% python3 -q
>>> import numpy as np
>>> np.set_printoptions(suppress=True, linewidth=100)
>>> E = np.load("data.npy")
>>> E
array([[ 1,  0,  0, -2],
       [ 0,  2,  0,  0],
       [ 0,  0,  0,  0],
       [-1,  0,  0,  0]])
>>> # splits into 3 blocks
>>> U, sigma, vt = np.linalg.svd(E)
>>> sigma.round(1)
array([2.3, 2. , 0.9, 0. ])
>>> Y = U[:, :3] @ np.diag(sigma[:3]) @ vt[:3]
>>> np.linalg.matrix_rank(Y)
np.int64(3)
>>> np.round(np.linalg.norm(E - Y) / np.linalg.norm(E), 1)
np.float64(0.0)
>>> np.linalg.matrix_rank(E, rtol=0.05)
np.int64(3)
>>> round(np.abs(E - Y).max(), 1)
np.float64(0.0)
>>> Y = E[0, 0] * E[1:] - np.outer(E[1:, 0], E[0])
>>> Y
array([[ 0,  2,  0,  0],
       [ 0,  0,  0,  0],
       [ 0,  0,  0, -2]])
>>> np.flatnonzero(~Y.round(6).any(axis=1))
array([1])
>>> E[:, 0] / E[0, 0]
array([ 1.,  0.,  0., -1.])
>>> M = np.array([[1, -1], [1, 0]])
>>> round(float(np.linalg.det(2 * M)), 1), np.round(np.linalg.det(M), 1)
(4.0, np.float64(1.0))
>>> np.einsum("ii->", M)
np.int64(1)
>>> np.round(np.poly(M), 1)
array([ 1., -1.,  1.])
>>> np.round(np.linalg.det(M.T), 1)
np.float64(1.0)
>>> round(np.linalg.eigvals(M).sum().real, 1)
np.float64(1.0)
>>> ang = np.radians(60)
>>> R = np.eye(4)
>>> R[1, 1] = R[3, 3] = np.cos(ang)
>>> R[1, 3], R[3, 1] = -np.sin(ang), np.sin(ang)
>>> R.round(1)
array([[ 1. ,  0. ,  0. ,  0. ],
       [ 0. ,  0.5,  0. , -0.9],
       [ 0. ,  0. ,  1. ,  0. ],
       [ 0. ,  0.9,  0. ,  0.5]])
>>> Y = E @ R.T
>>> np.allclose(E @ E.T, Y @ Y.T)
True
>>> np.round(np.linalg.svd(E, compute_uv=False), 1), np.round(np.linalg.svd(Y, compute_uv=False), 1)
(array([2.3, 2. , 0.9, 0. ]), array([2.3, 2. , 0.9, 0. ]))
>>> Y.round(1)
array([[ 1. ,  1.7,  0. , -1. ],
       [ 0. ,  1. ,  0. ,  1.7],
       [ 0. ,  0. ,  0. ,  0. ],
       [-1. ,  0. ,  0. ,  0. ]])
>>> np.allclose(np.linalg.norm(E, axis=1), np.linalg.norm(Y, axis=1))
True
>>> U, sigma, vt = np.linalg.svd(M, full_matrices=False)
>>> np.round(np.abs(vt[0]), 1)
array([0.9, 0.5])
>>> np.round(U.T @ U, 1) + 0
array([[1., 0.],
       [0., 1.]])
>>> np.round(vt @ vt.T, 1) + 0
array([[1., 0.],
       [0., 1.]])
>>> np.round(sigma / sigma[0], 1)
array([1. , 0.4])
>>> np.abs(U[:, 0]).round(6).argmax()
np.int64(0)
>>> sigma.round(1)
array([1.6, 0.6])
>>> np.round(U.T @ M @ vt.T, 1) + 0
array([[1.6, 0. ],
       [0. , 0.6]])
>>> round(np.sqrt((sigma ** 2).sum()), 1), round(float(np.linalg.norm(M)), 1)
(np.float64(1.7), 1.7)
>>> x0 = np.array([2, 0])
>>> rhs = M @ x0
>>> rhs
array([2, 2])
>>> np.round(np.linalg.solve(M, rhs), 1)
array([2., 0.])
>>> np.linalg.matrix_power(M, 2)
array([[ 0, -1],
       [ 1, -1]])
>>> (M + M.T) / 2
array([[1., 0.],
       [0., 0.]])
>>> M.inv()
Traceback (most recent call last):
  File "<python-input-47>", line 1, in <module>
    M.inv()
    ^^^^^
AttributeError: 'numpy.ndarray' object has no attribute 'inv'
>>> np.round(np.sort(np.abs(np.linalg.eigvals(M))), 1)
array([1., 1.])
>>> np.allclose(M @ M.T, M.T @ M)
False
>>> M @ M
array([[ 0, -1],
       [ 1, -1]])
>>> feats = np.array([[-8.7, 3.0, -8.0, 3.0],
...     [-4.0, 6.3, -2.0, 9.0],
...     [2.0, -3.0, 8.3, 6.0],
...     [-9.0, 3.0, -8.0, 3.3]])
>>> round(float(np.trace(feats)), 1)
9.2
>>> (feats - feats.T) / 2
array([[ 0. ,  3.5, -5. ,  6. ],
       [-3.5,  0. ,  0.5,  3. ],
       [ 5. , -0.5,  0. ,  7. ],
       [-6. , -3. , -7. ,  0. ]])
>>> feats.inv()
Traceback (most recent call last):
  File "<python-input-54>", line 1, in <module>
    feats.inv()
    ^^^^^^^^^
AttributeError: 'numpy.ndarray' object has no attribute 'inv'
>>> np.round(np.sort(np.abs(np.linalg.eigvals(feats))), 1)
array([0.3, 3.2, 3.2, 8.7])
>>> np.linalg.determinant(feats)
Traceback (most recent call last):
  File "<python-input-56>", line 1, in <module>
    np.linalg.determinant(feats)
    ^^^^^^^^^^^^^^^^^^^^^
AttributeError: module 'numpy.linalg' has no attribute 'determinant'
>>> np.allclose(feats, feats.T)
False
>>> np.round(np.linalg.matrix_power(feats, 4), 1)
array([[-1136.5,  1670.5, -1634.7,   918.3],
       [-1888.9,  4718. , -4604.9,   913.2],
       [ 1142.5, -1267.6,  1333.3,  -917.7],
       [-1136.5,  1670.5, -1634.7,   918.3]])
>>> round(float(np.linalg.det(feats)), 1)
26.1
